$ python3 -q
>>> import numpy as np
>>> import numpy.linalg as la
>>> np.set_printoptions(suppress=True, linewidth=140)
>>> A = np.load("test18.npy")
>>> A
array([[-2,  3, -2,  3],
       [-3, -3, -3, -3],
       [-2,  3, -2,  3],
       [-3, -3, -3, -3]])
>>> np.kron(np.eye(2, dtype=int), A)
array([[-2,  3, -2,  3,  0,  0,  0,  0],
       [-3, -3, -3, -3,  0,  0,  0,  0],
       [-2,  3, -2,  3,  0,  0,  0,  0],
       [-3, -3, -3, -3,  0,  0,  0,  0],
       [ 0,  0,  0,  0, -2,  3, -2,  3],
       [ 0,  0,  0,  0, -3, -3, -3, -3],
       [ 0,  0,  0,  0, -2,  3, -2,  3],
       [ 0,  0,  0,  0, -3, -3, -3, -3]])
>>> np.round(la.eigvals(A), 2) + 0
array([-5.+5.92j, -5.-5.92j,  0.+0.j  ,  0.+0.j  ])
>>> round(la.det(A.T), 2)
np.float64(0.0)
>>> arr = np.array([[4.0, 4.47, 2.47],
...     [4.0, 1.33, -0.67],
...     [4.0, 1.81, -0.19],
...     [4.0, 0.37, -1.63],
...     [4.0, 2.54, 0.54],
...     [4.0, 1.9, -0.1],
...     [4.0, 2.05, 0.05],
...     [4.0, 3.74, 1.74],
...     [4.0, 2.77, 0.77],
...     [4.0, 2.2, 0.2],
...     [4.0, 3.25, 1.25],
...     [4.0, 5.59, 3.59],
...     [4.0, 4.16, 2.16],
...     [4.0, 0.08, -1.92],
...     [4.0, 2.03, 0.03],
...     [4.0, 2.2, 0.2],
...     [4.0, 8.08, 6.08],
...     [4.0, -0.92, -2.92],
...     [4.0, 0.92, -1.08]])
>>> arr
array([[ 4.  ,  4.47,  2.47],
       [ 4.  ,  1.33, -0.67],
       [ 4.  ,  1.81, -0.19],
       [ 4.  ,  0.37, -1.63],
       [ 4.  ,  2.54,  0.54],
       [ 4.  ,  1.9 , -0.1 ],
       [ 4.  ,  2.05,  0.05],
       [ 4.  ,  3.74,  1.74],
       [ 4.  ,  2.77,  0.77],
       [ 4.  ,  2.2 ,  0.2 ],
       [ 4.  ,  3.25,  1.25],
       [ 4.  ,  5.59,  3.59],
       [ 4.  ,  4.16,  2.16],
       [ 4.  ,  0.08, -1.92],
       [ 4.  ,  2.03,  0.03],
       [ 4.  ,  2.2 ,  0.2 ],
       [ 4.  ,  8.08,  6.08],
       [ 4.  , -0.92, -2.92],
       [ 4.  ,  0.92, -1.08]])
>>> round(np.trace(la.pinv(arr) @ arr), 2)
np.float64(2.0)
>>> np.unique(arr.round(6), axis=0).shape
(18, 3)
>>> np.round(arr @ la.pinv(arr) @ arr, 2)
array([[ 4.  ,  4.47,  2.47],
       [ 4.  ,  1.33, -0.67],
       [ 4.  ,  1.81, -0.19],
       [ 4.  ,  0.37, -1.63],
       [ 4.  ,  2.54,  0.54],
       [ 4.  ,  1.9 , -0.1 ],
       [ 4.  ,  2.05,  0.05],
       [ 4.  ,  3.74,  1.74],
       [ 4.  ,  2.77,  0.77],
       [ 4.  ,  2.2 ,  0.2 ],
       [ 4.  ,  3.25,  1.25],
       [ 4.  ,  5.59,  3.59],
       [ 4.  ,  4.16,  2.16],
       [ 4.  ,  0.08, -1.92],
       [ 4.  ,  2.03,  0.03],
       [ 4.  ,  2.2 ,  0.2 ],
       [ 4.  ,  8.08,  6.08],
       [ 4.  , -0.92, -2.92],
       [ 4.  ,  0.92, -1.08]])
>>> U, sv, Vh = la.svd(arr, full_matrices=False)
>>> np.round(U.T @ U, 2) + 0
array([[1., 0., 0.],
       [0., 1., 0.],
       [0., 0., 1.]])
>>> np.round(np.sqrt((sv ** 2).sum()), 2), round(float(la.norm(arr)), 2)
(np.float64(24.24), 24.24)
>>> U.shape, sv.shape, Vh.shape
((19, 3), (3,), (3, 3))
>>> np.round(sv / sv[0], 2) + 0
array([1.  , 0.48, 0.  ])
>>> (sv > 1e-8).sum()
np.int64(2)
>>> np.round(U.T @ arr @ Vh.T, 2) + 0
array([[21.86,  0.  ,  0.  ],
       [ 0.  , 10.49,  0.  ],
       [ 0.  ,  0.  ,  0.  ]])
>>> np.round(Vh @ Vh.T, 2) + 0
array([[1., 0., 0.],
       [0., 1., 0.],
       [0., 0., 1.]])
>>> T = np.stack([arr, 3 * arr, arr[::-1]])
>>> (T @ arr.T).shape
(3, 19, 19)
>>> np.round(np.einsum("bij,cij->bc", T, T), 2)
array([[ 587.7 , 1763.1 ,  443.69],
       [1763.1 , 5289.3 , 1331.07],
       [ 443.69, 1331.07,  587.7 ]])
>>> np.round(la.norm(T, axis=(1, 2)), 2)
array([24.24, 72.73, 24.24])
>>> O, _ = la.qr(np.array([[-0.6, -0.3, 0.2, 0.5, 0.8, 0.3, 1.1],
...     [-1.8, 1.2, -0.5, -0.2, -0.2, -0.9, 1.3],
...     [-1.7, 1.8, -0.5, -0.5, -0.5, 0.8, -1.4],
...     [-0.2, 1.0, 0.7, 0.2, -0.5, 0.0, 0.0],
...     [1.5, 2.1, -1.4, 0.9, 0.7, 1.7, -0.8],
...     [0.0, 0.0, 1.4, -0.9, -0.6, 0.3, 0.5],
...     [2.2, 0.9, -0.6, 0.5, 0.0, 0.6, 1.0]]))
>>> J = 5 * O
>>> J.round(2)
array([[-0.81,  0.46,  0.02, -3.37, -2.66,  0.26,  2.38],
       [-2.44, -1.79,  0.78,  0.03,  0.27, -3.88,  0.29],
       [-2.3 , -2.69,  0.09,  1.51, -0.09,  2.82,  1.47],
       [-0.27, -1.51, -2.93, -2.66,  2.49,  0.36, -0.81],
       [ 2.03, -3.19,  0.96, -0.77, -2.12,  0.07, -2.17],
       [ 0.  , -0.  , -3.85,  1.83, -2.44, -0.93, -0.01],
       [ 2.98, -1.38, -0.21,  0.57,  1.1 , -0.94,  3.43]])
>>> x = np.array([7, 6, 0, 2, 1, 0, 5])
>>> np.round(J @ np.ones(7), 2)
array([-3.72, -6.73,  0.81, -5.33, -5.18, -5.4 ,  5.54])
>>> np.round((J * x).sum(axis=1), 2)
array([ -0.44, -26.02, -21.98, -17.82, -19.4 ,   1.19,  31.92])
>>> la.norm(J @ x) <= la.norm(J, 2) * la.norm(x) + 1e-9
np.True_
>>> np.round(la.svd(J, compute_uv=False), 2)
array([5., 5., 5., 5., 5., 5., 5.])
>>> round(float(la.norm(J)), 2)
13.23
>>> np.round(J.sum(axis=1), 2)
array([-3.72, -6.73,  0.81, -5.33, -5.18, -5.4 ,  5.54])
>>> round(np.abs(J).max(), 2)
np.float64(3.88)
>>> np.round(J.mean(axis=0), 2)
array([-0.12, -1.44, -0.73, -0.41, -0.49, -0.32,  0.65])
>>> np.round(J.sum(axis=0), 2)
array([ -0.81, -10.1 ,  -5.14,  -2.85,  -3.44,  -2.24,   4.58])
